% python3 -q
>>> import numpy as np
>>> np.set_printoptions(suppress=True, linewidth=200)
>>> sig = 20 * 0.9 ** np.arange(4)
>>> rng = np.random.default_rng(7361)
>>> X = rng.normal(size=(18, 4)) * rng.permutation(sig)
>>> print(X.round(3))
[[  8.627 -10.067  16.123   3.992]
 [ 14.627  21.026  -6.832  26.563]
 [ -6.979 -37.77  -10.594 -20.159]
 [ -0.673  39.202  15.084  17.548]
 [ -2.908   4.911 -23.269  10.62 ]
 [-10.396   5.76   10.949 -26.574]
 [ -4.617  -4.781  32.962 -35.848]
 [-27.09   36.03  -12.668 -26.273]
 [ -2.328  -2.204  -0.354  -0.939]
 [-12.182 -14.822  -6.282 -16.387]
 [  9.976  10.869 -34.675   7.695]
 [  5.099 -22.02    2.291 -17.436]
 [-19.09  -27.372   8.054   2.776]
 [ -7.764  -2.803 -19.202   3.999]
 [ -9.549 -17.818 -28.372  -2.782]
 [  5.209 -21.746  12.645  -3.95 ]
 [-26.804  24.601  35.481  24.844]
 [ 11.165   1.079   2.821  21.958]]
>>> Xs = X - X.mean(axis=0)
>>> U, sig, VT = np.linalg.svd(Xs, full_matrices=False)
>>> print(np.linalg.matrix_rank(Xs))
4
>>> print(np.abs(U[:, 0]).argmax())
3
>>> print(np.round((sig ** 2).sum() ** 2 / (sig ** 4).sum(), 3))
3.2
>>> print(np.round(sig ** 2 / (sig ** 2).sum(), 3))
[0.42  0.299 0.201 0.08 ]
>>> x = np.array([2, 2, 3, 2])
>>> target = X @ x
>>> print(np.round(np.linalg.pinv(X) @ X, 3) + 0)
[[1. 0. 0. 0.]
 [0. 1. 0. 0.]
 [0. 0. 1. 0.]
 [0. 0. 0. 1.]]
>>> print(np.round(np.linalg.lstsq(X, target)[0], 3))
[2. 2. 3. 2.]
>>> print(np.round(np.linalg.solve(X.T @ X, X.T @ target), 3))
[2. 2. 3. 2.]
>>> try:
...     np.linalg.solve(X, target)
... except np.linalg.LinAlgError as e:
...     print(repr(e))
... 
LinAlgError('Last 2 dimensions of the array must be square')
>>> target = target + 0.1 * rng.normal(size=18)
>>> print(target.round(3))
[  53.622  103.913 -161.546  157.277  -44.497  -29.642    8.477  -72.56   -12.014 -105.668  -47.077  -61.853  -63.399  -70.798 -145.472   -2.996  151.81    77.015]
>>> b, *_ = np.linalg.lstsq(X, target)
>>> print(round(np.linalg.norm(target - X @ b), 3))
0.381
>>> print(np.round(X.T @ (target - X @ b), 3) + 0)
[0. 0. 0. 0.]
>>> print([round(float(np.linalg.norm(np.linalg.solve(X.T @ X + lam * np.eye(4), X.T @ target))), 2) for lam in (0, 1, 10, 100)])
[4.58, 4.58, 4.58, 4.5]
>>> E = np.tanh(np.array([[0.3, -1.7, -0.2],
...     [-2.1, 0.7, 1.1],
...     [1.5, -0.4, -0.4],
...     [0.6, -0.9, 0.1],
...     [-0.7, 1.9, 0.0],
...     [0.5, 1.7, -1.4],
...     [1.3, 0.3, 1.1],
...     [1.2, -0.8, 1.0],
...     [0.0, 1.0, -1.2],
...     [-0.6, -0.2, 0.1],
...     [1.6, -0.8, 0.2],
...     [-0.4, 1.5, 0.8],
...     [-0.3, -0.1, 0.5],
...     [0.0, -0.3, -1.1],
...     [1.2, 1.1, -1.5],
...     [-0.6, -0.4, -0.6]]) @ np.array([[0.7, -0.1, 0.3, -1.7, 0.1],
...     [-0.2, 0.5, 0.5, 1.3, 1.1],
...     [0.8, 0.0, -0.7, 0.0, 1.4]]))
>>> print(E.round(3))
[[ 0.371 -0.706 -0.551 -0.991 -0.972]
 [-0.623  0.508 -0.782  1.     0.97 ]
 [ 0.67  -0.336  0.485 -0.996 -0.691]
 [ 0.592 -0.47  -0.327 -0.975 -0.658]
 [-0.701  0.77   0.629  0.999  0.965]
 [-0.804  0.664  0.963  0.876 -0.04 ]
 [ 0.939  0.02  -0.226 -0.949  0.964]
 [ 0.947 -0.478 -0.629 -0.996  0.565]
 [-0.821  0.462  0.872  0.862 -0.523]
 [-0.291 -0.04  -0.336  0.641 -0.139]
 [ 0.894 -0.508 -0.06  -0.999 -0.414]
 [ 0.06   0.658  0.07   0.99   0.992]
 [ 0.207 -0.02  -0.454  0.363  0.508]
 [-0.675 -0.149  0.551 -0.371 -0.954]
 [-0.523  0.405  0.961 -0.544 -0.647]
 [-0.675 -0.139  0.04   0.462 -0.872]]
>>> other = np.c_[E[:, :3] @ np.array([[-4, 5, 1], [1, 0, -5], [4, -2, -1]]), np.array([-2, 9, 8, -8, 7, -9, 9, -5, -3, -9, -4, 0, 9, 4, -3, 4])]
>>> print(other.round(3))
[[-4.396  2.959  4.455 -2.   ]
 [-0.127 -1.552 -2.381  9.   ]
 [-1.073  2.377  1.866  8.   ]
 [-4.146  3.613  3.269 -8.   ]
 [ 6.092 -4.765 -5.18   7.   ]
 [ 7.731 -5.945 -5.087 -9.   ]
 [-4.64   5.147  1.065  9.   ]
 [-6.782  5.992  3.964 -5.   ]
 [ 7.233 -5.849 -4.003 -3.   ]
 [-0.22  -0.784  0.245 -9.   ]
 [-4.322  4.588  3.494 -4.   ]
 [ 0.698  0.16  -3.302  0.   ]
 [-2.665  1.943  0.761  9.   ]
 [ 4.756 -4.478 -0.482  4.   ]
 [ 6.34  -4.536 -3.51  -3.   ]
 [ 2.721 -3.455 -0.02   4.   ]]
>>> print(np.linalg.matrix_rank(other))
4
>>> print(np.linalg.matrix_rank(np.c_[E, other]))
6
>>> print(np.round(np.linalg.norm(other - E @ np.linalg.lstsq(E, other)[0], axis=0), 3) + 0)
[ 0.     0.     0.    23.391]
>>> def softmax(z):
...     e = np.exp(z - z.max(axis=-1, keepdims=True))
...     return e / e.sum(axis=-1, keepdims=True)
... 
>>> print(np.round(softmax(other).sum(axis=1), 3))
[1. 1. 1. 1. 1. 1. 1. 1. 1. 1. 1. 1. 1. 1. 1. 1.]
>>> print(np.round(softmax(other[2] + 3), 3) + 0)
[0.    0.004 0.002 0.994]
>>> S = other @ other.T / np.sqrt(4)
>>> print(softmax(S).round(6).argmax(axis=1))
[7 1 6 3 4 5 6 7 5 5 7 5 6 4 5 4]
>>> x = np.array([-7, -7, 6, 9, -8])
>>> h = np.maximum(E @ x, 0)
>>> print(np.round(np.tanh(E @ x), 3))
[-0.971 -0.99  -0.993 -1.     1.     1.    -1.    -1.     1.     1.    -1.    -0.999 -1.     1.     1.     1.   ]
>>> print(np.flatnonzero(h > 1e-9))
[ 4  5  8  9 13 14 15]
>>> other = np.c_[X[:, :2] @ np.array([[1, 1], [3, 1]]), np.array([-2, 0, -6, -7, 5, 0, 2, -4, 3, 7, 2, 6, 6, -2, -9, -9, 8, 5])]
>>> print(other.round(3))
[[ -21.573   -1.439   -2.   ]
 [  77.703   35.652    0.   ]
 [-120.29   -44.749   -6.   ]
 [ 116.933   38.529   -7.   ]
 [  11.824    2.003    5.   ]
 [   6.884   -4.636    0.   ]
 [ -18.961   -9.398    2.   ]
 [  81.001    8.94    -4.   ]
 [  -8.94    -4.532    3.   ]
 [ -56.648  -27.004    7.   ]
 [  42.582   20.845    2.   ]
 [ -60.96   -16.92     6.   ]
 [-101.207  -46.462    6.   ]
 [ -16.173  -10.567   -2.   ]
 [ -63.003  -27.367   -9.   ]
 [ -60.028  -16.537   -9.   ]
 [  47.      -2.202    8.   ]
 [  14.401   12.244    5.   ]]
>>> print(np.round(np.linalg.norm(other - X @ np.linalg.lstsq(X, other)[0], axis=0), 3) + 0)
[ 0.     0.    21.791]
>>> print(np.round(np.linalg.norm(np.linalg.qr(X)[0].T @ other, axis=0) ** 2 / ((other ** 2).sum(axis=0) + 1e-12), 3))
[1.    1.    0.092]
>>> print(np.linalg.matrix_rank(np.c_[X, other]))
5
>>> print(np.round(np.linalg.lstsq(X, other[:, 0])[0], 3) + 0)
[1. 3. 0. 0.]
>>> M = np.tanh(np.array([[-0.2, 0.9, 0.1],
...     [0.3, -0.8, 0.9],
...     [0.4, -0.1, -0.3],
...     [0.2, -2.3, -0.8],
...     [0.0, 0.8, 1.7],
...     [0.4, -0.1, 0.0],
...     [0.8, -0.9, -1.8],
...     [-1.5, 1.1, 0.4],
...     [-1.0, 0.8, -1.0],
...     [0.6, 1.1, -1.4],
...     [-0.5, 0.3, 1.1],
...     [0.4, -0.4, 0.9],
...     [0.7, -0.1, 0.0],
...     [0.6, -0.3, 0.9],
...     [0.1, -0.1, 0.2],
...     [1.7, -1.9, 1.1],
...     [-0.7, -0.6, -0.2],
...     [-1.5, 1.0, -1.6],
...     [-0.3, -0.5, -0.4],
...     [-0.8, 0.1, -0.4],
...     [-1.0, -1.2, 1.2],
...     [-0.6, -0.9, 1.3],
...     [0.7, 0.8, 0.1],
...     [2.4, -0.6, 1.1],
...     [1.3, -0.9, -0.4]]) @ np.array([[1.3, -0.4, 0.0, -0.5],
...     [-1.0, 0.6, -0.7, 0.1],
...     [0.1, -1.5, -0.3, 0.6]]))
>>> print(M.round(3))
[[-0.818  0.438 -0.578  0.245]
 [ 0.856 -0.96   0.282  0.3  ]
 [ 0.53   0.226  0.159 -0.371]
 [ 0.986 -0.254  0.952 -0.67 ]
 [-0.558 -0.969 -0.789  0.8  ]
 [ 0.551 -0.217  0.07  -0.207]
 [ 0.943  0.951  0.824 -0.917]
 [-0.995  0.578 -0.711  0.8  ]
 [-0.976  0.983 -0.254 -0.02 ]
 [-0.43   0.987 -0.336 -0.774]
 [-0.686 -0.854 -0.493  0.735]
 [ 0.766 -0.941  0.01   0.291]
 [ 0.766 -0.327  0.07  -0.345]
 [ 0.824 -0.944 -0.06   0.207]
 [ 0.245 -0.38   0.01   0.06 ]
 [ 1.    -0.998  0.762 -0.363]
 [-0.319  0.217  0.446  0.168]
 [-0.996  0.999 -0.217 -0.11 ]
 [ 0.07   0.397  0.438 -0.139]
 [-0.827  0.753  0.05   0.168]
 [ 0.02  -0.972  0.446  0.8  ]
 [ 0.245 -0.978  0.235  0.757]
 [ 0.119  0.05  -0.53  -0.207]
 [ 0.999 -0.995  0.09  -0.537]
 [ 0.988 -0.43   0.635 -0.753]]
>>> other = np.c_[M[:, :1] @ np.array([[5]]), np.array([0, -4, -4, -4, -2, 5, 2, 2, -3, 4, 2, -1, -5, -2, -3, -1, 3, -2, 0, 2, 1, 3, -5, 5, 1])]
>>> print(other.round(3))
[[-4.089  0.   ]
 [ 4.282 -4.   ]
 [ 2.649 -4.   ]
 [ 4.93  -4.   ]
 [-2.79  -2.   ]
 [ 2.756  5.   ]
 [ 4.713  2.   ]
 [-4.976  2.   ]
 [-4.879 -3.   ]
 [-2.15   4.   ]
 [-3.429  2.   ]
 [ 3.829 -1.   ]
 [ 3.829 -5.   ]
 [ 4.121 -2.   ]
 [ 1.225 -3.   ]
 [ 4.998 -1.   ]
 [-1.593  3.   ]
 [-4.98  -2.   ]
 [ 0.349  0.   ]
 [-4.137  2.   ]
 [ 0.1    1.   ]
 [ 1.225  3.   ]
 [ 0.597 -5.   ]
 [ 4.995  5.   ]
 [ 4.939  1.   ]]
>>> print(np.round(np.linalg.norm(other - M @ np.linalg.lstsq(M, other)[0], axis=0), 3) + 0)
[ 0.    14.711]
>>> r0, g = M[20], M[22]
>>> print(round(r0 @ r0, 3))
1.784
>>> print(round(r0 @ g, 3))
-0.448
>>> pr = (r0 @ g) / (r0 @ r0) * r0
>>> print(np.round(np.outer(r0, g), 3))
[[ 0.002  0.001 -0.011 -0.004]
 [-0.116 -0.049  0.515  0.201]
 [ 0.053  0.022 -0.236 -0.092]
 [ 0.096  0.04  -0.424 -0.166]]
>>> print(np.linalg.matrix_rank(np.outer(r0, g)))
1
>>> print(np.round(g - pr, 3))
[ 0.124 -0.194 -0.418 -0.006]
>>> print(np.round(np.linalg.norm(r0 + g) ** 2 + np.linalg.norm(r0 - g) ** 2, 3))
4.249
>>> P = M @ np.linalg.solve(M.T @ M, M.T)
>>> print(np.round(P @ M[:, 3], 3))
[ 0.245  0.3   -0.371 -0.67   0.8   -0.207 -0.917  0.8   -0.02  -0.774  0.735  0.291 -0.345  0.207  0.06  -0.363  0.168 -0.11  -0.139  0.168  0.8    0.757 -0.207 -0.537 -0.753]
>>> print(np.linalg.matrix_rank(np.eye(25) - P))
21
>>> print(np.round(np.linalg.eigvalsh(P), 3) + 0)
[0. 0. 0. 0. 0. 0. 0. 0. 0. 0. 0. 0. 0. 0. 0. 0. 0. 0. 0. 0. 0. 1. 1. 1. 1.]
>>> W0 = np.load("w.npy")
>>> print(W0)
[[4. 2. 0.]
 [2. 6. 2.]
 [0. 2. 3.]]
>>> ev, evecs = np.linalg.eigvalsh(W0)
Traceback (most recent call last):
  File "<python-input-65>", line 1, in <module>
    ev, evecs = np.linalg.eigvalsh(W0)
    ^^^^^^^^^
ValueError: too many values to unpack (expected 2)
>>> ev, evecs = np.linalg.eigh(W0)
>>> print(np.round(np.abs(evecs[:, -1]), 3))
[0.432 0.834 0.343]
>>> print(np.round(evecs.T @ W0 @ evecs, 3) + 0)
[[1.566 0.    0.   ]
 [0.    3.574 0.   ]
 [0.    0.    7.86 ]]
>>> print(np.unique(ev.round(6) + 0, return_counts=True)[1])
[1 1 1]
>>> ev, evecs = np.linalg.eigh(W0)
>>> x = np.array([-1, 5, 1])
>>> print(np.abs(W0).sum(axis=1).max(), round(float(np.abs(ev).max()), 3))
10.0 7.86
>>> print(np.round(evecs * np.sqrt(ev) @ evecs.T, 3))
[[ 1.942  0.474 -0.067]
 [ 0.474  2.349  0.507]
 [-0.067  0.507  1.655]]
>>> print(round(x @ W0 @ x / (x @ x), 3), round(float(ev[0]), 3), round(float(ev[-1]), 3))
5.815 1.566 7.86
>>> print(np.round(evecs * np.abs(ev) @ evecs.T, 3) + 0)
[[4. 2. 0.]
 [2. 6. 2.]
 [0. 2. 3.]]
>>> x = np.array([2, 1, 1])
>>> target = W0 @ x
>>> print(target)
[10. 12.  5.]
>>> print(np.round(np.linalg.solve(W0, target + W0[:, 2]), 3))
[2. 1. 2.]
>>> print(np.round(np.linalg.solve(W0, W0[:, 0]), 3))
[1. 0. 0.]
>>> print(np.round(np.linalg.solve(W0, target), 3))
[2. 1. 1.]
>>> data = np.loadtxt("data.csv", delimiter=",")
>>> print(data)
[[-7.985 -0.019  0.014  0.009]
 [-9.934 -0.026  0.026 -0.039]
 [-1.922  0.071  0.046 -0.073]
 [ 0.081 -0.034 -0.044  0.004]
 [-2.    -0.068  0.055 -0.06 ]]
>>> P = X @ np.linalg.solve(X.T @ X, X.T)
>>> print(np.linalg.matrix_rank(np.eye(18) - P))
14
>>> print(np.round(np.linalg.eigvalsh(P), 3) + 0)
[0. 0. 0. 0. 0. 0. 0. 0. 0. 0. 0. 0. 0. 0. 1. 1. 1. 1.]
>>> W1 = np.array([[0, 5], [0, 5], [2, 7], [1, 0]])
>>> b = np.array([-1, 2])
>>> act = np.maximum(M @ W1 + b, 0)
>>> print((act > 0).astype(int))
[[0 0]
 [0 1]
 [0 1]
 [1 1]
 [0 0]
 [0 1]
 [0 1]
 [0 0]
 [0 1]
 [0 1]
 [0 0]
 [0 1]
 [0 1]
 [0 1]
 [0 1]
 [1 1]
 [1 1]
 [0 1]
 [0 1]
 [0 1]
 [1 1]
 [1 0]
 [0 0]
 [0 1]
 [0 1]]
>>> cent = np.array([[-4, -2], [3, -5]])
>>> print((act @ cent).round(6).argmax(axis=1))
[0 0 0 0 0 0 0 0 0 0 0 0 0 0 0 0 0 0 0 0 0 1 0 0 0]
>>> print(W1 @ cent)
[[ 15 -25]
 [ 15 -25]
 [ 13 -39]
 [ -4  -2]]
